$ python -q
>>> import numpy as np
>>> import numpy.linalg as la
>>> np.set_printoptions(precision=2, suppress=True, linewidth=120, legacy="1.25")
>>> def rd(a):
...     return np.round(a, 2) + 0
... 
>>> M = np.loadtxt("w.csv", delimiter=",")
>>> M
array([[ 1., -2.,  2.,  2.],
       [ 2.,  1., -2.,  2.],
       [ 2.,  2.,  1., -2.],
       [-2.,  2.,  2.,  1.]])
>>> q, evecs = la.qr(M[:, :1])[0], la.qr(M[:, 1:])[0]
>>> sv = la.svd(q.T @ evecs, compute_uv=False)
>>> rd(sv)
array([0.31])
>>> (sv > 0.9).sum()
0
>>> K = np.loadtxt("test19.csv", delimiter=",")
>>> K
array([[-3.26, -0.6 , -2.3 ],
       [-2.16, -0.5 , -1.  ],
       [ 4.09,  0.8 ,  0.7 ],
       [ 1.22,  0.2 ,  0.5 ],
       [ 1.2 ,  0.2 ,  0.1 ],
       [ 3.  ,  0.7 , -0.4 ],
       [-1.29, -0.2 ,  0.3 ],
       [ 0.24,  0.1 ,  0.1 ],
       [-1.53, -0.2 , -1.1 ],
       [ 3.4 ,  0.7 ,  0.9 ],
       [ 3.73,  0.8 , -1.  ],
       [-4.97, -1.  , -0.2 ],
       [-2.97, -0.5 ,  0.5 ]])
>>> Uu, sv, Vt = la.svd(K)
>>> rd(sv)
array([10.62,  3.02,  0.21])
>>> Y = Uu[:, :2] @ np.diag(sv[:2]) @ Vt[:2]
>>> rd(np.abs(K - Y).max())
0.11
>>> la.matrix_rank(Y)
2
>>> la.matrix_rank(K, rtol=0.05)
2
>>> C2 = np.cov(K, rowvar=False)
>>> np.median(K, axis=0)
array([0.24, 0.1 , 0.1 ])
>>> print(rd(np.polyfit(K[:, 2], K[:, 1], 1)))
[0.24 0.09]
>>> np.argsort(-K.std(axis=0).round(6), kind="stable")
array([0, 2, 1])
>>> rd(C2)
array([[8.91, 1.77, 1.03],
       [1.77, 0.36, 0.2 ],
       [1.03, 0.2 , 0.83]])
>>> rd(K.std(axis=0))
array([2.87, 0.57, 0.88])
>>> vec = np.array([-2, -2, 1])
>>> target = K @ vec
>>> rd(la.pinv(K) @ K)
array([[1., 0., 0.],
       [0., 1., 0.],
       [0., 0., 1.]])
>>> rd(la.lstsq(K, target)[0])
array([-2., -2.,  1.])
>>> rng = np.random.default_rng(284938)
>>> target = target + 0.1 * rng.normal(size=13)
>>> print(rd(target))
[  5.56   4.2   -9.11  -2.43  -2.64  -7.82   3.25  -0.66   2.31  -7.32 -10.02  11.8    7.49]
>>> b, *_ = la.lstsq(K, target)
>>> rd(b)
array([-2.03, -1.85,  0.98])
>>> print(rd(K.T @ (target - K @ b)))
[0. 0. 0.]
>>> [round(float(la.norm(la.solve(K.T @ K + lam * np.eye(3), K.T @ target))), 2) for lam in (0, 1, 10, 100)]
[2.92, 2.49, 2.13, 1.18]
>>> rd(la.norm(target - K @ b))
0.24
>>> b.round()
array([-2., -2.,  1.])
>>> W0 = np.load("mat.npy")
>>> W0
array([[0., 0., 1.],
       [0., 0., 0.],
       [1., 0., 0.]])
>>> # splits into 2 blocks
>>> [round(float(x), 2) for x in la.svd(W0, compute_uv=False)[:3]]
[1.0, 1.0, 0.0]
>>> la.matrix_rank(W0, rtol=0.1)
2
>>> np.argsort(-la.norm(W0, axis=0).round(6), kind="stable")[:3]
array([0, 2, 1])
>>> feats = np.loadtxt("sample18.csv", delimiter=",")
>>> rd(feats)
array([[ 0.42, -0.25, -0.42],
       [-0.25,  0.15,  0.25],
       [-0.42,  0.25,  0.42]])
>>> Y = np.array([[0, -5, 1], [4, 0, -2], [0, -1, -5]])
>>> print(la.matrix_rank(feats @ Y))
1
>>> rd(Y.T @ feats.T)
array([[-1.02,  0.61,  1.02],
       [-1.69,  1.02,  1.69],
       [ 3.05, -1.83, -3.05]])
>>> np.vstack([feats, Y.T]).shape
(6, 3)
